% ipython --no-banner

In [1]: import numpy as np

In [2]: from numpy import linalg as LA

In [3]: np.set_printoptions(suppress=True, linewidth=200)

In [4]: feats = np.load("w.npy")

In [5]: print(feats)
[[-3  1  0  0]
 [ 1  3  3 -2]
 [ 1 -3 -2 -3]
 [ 3 -2 -2 -2]]

In [6]: rng = np.random.default_rng(755)

In [7]: B = feats + rng.integers(-2, 3, (4, 3)) @ rng.integers(-2, 3, (3, 4))

In [8]: B
Out[8]: 
array([[-4,  1, -2,  1],
       [-3,  0,  5, -8],
       [ 2, -2, -2, -2],
       [-1, -3, -4, -4]])

In [9]: LA.matrix_rank(B - feats, tol=1e-8)
Out[9]: np.int64(3)

In [10]: O, r_ = LA.qr(B)

In [11]: r_.round(2)
Out[11]: 
array([[ 5.48, -0.91, -1.28,  3.65],
       [ 0.  ,  3.63,  3.54,  5.6 ],
       [ 0.  ,  0.  ,  5.9 , -6.29],
       [ 0.  ,  0.  ,  0.  ,  0.82]])

In [12]: np.round(O @ r_, 2) + 0
Out[12]: 
array([[-4.,  1., -2.,  1.],
       [-3.,  0.,  5., -8.],
       [ 2., -2., -2., -2.],
       [-1., -3., -4., -4.]])

In [13]: O.shape, r_.shape
Out[13]: ((4, 4), (4, 4))

In [14]: np.round(np.abs(np.diag(r_)), 2)
Out[14]: array([5.48, 3.63, 5.9 , 0.82])

In [15]: w1 = np.array([[2, 2], [-2, 0], [-1, -2], [-1, 0]])

In [16]: coef = np.array([4, 2])

In [17]: hid = np.maximum(feats @ w1 + coef, 0)

In [18]: (hid > 0).astype(int)
Out[18]: 
array([[0, 0],
       [0, 0],
       [1, 1],
       [1, 1]])

In [19]: LA.matrix_rank(hid)
Out[19]: np.int64(2)

In [20]: Z = np.array([[1, -2, 0], [0, -2, 1]])

In [21]: hid @ Z
Out[21]: 
array([[  0,   0,   0],
       [  0,   0,   0],
       [ 17, -50,   8],
       [ 18, -60,  12]])

In [22]: (hid @ Z).round(6).argmax(axis=1)
Out[22]: array([0, 0, 0, 0])

In [23]: x0 = np.array([1, 8, 2, 7])

In [24]: h1 = np.maximum(feats @ x0, 0)

In [25]: print(np.maximum(feats @ (3 * x0), 0))
[15 51  0  0]

In [26]: np.round(np.tanh(feats @ x0), 2)
Out[26]: array([ 1.,  1., -1., -1.])

In [27]: np.flatnonzero(h1 > 1e-9)
Out[27]: array([0, 1])

In [28]: feats.T @ h1
Out[28]: array([  2,  56,  51, -34])

In [29]: np.maximum(feats @ x0, 0) - np.maximum(-feats @ x0, 0)
Out[29]: array([  5,  17, -48, -31])
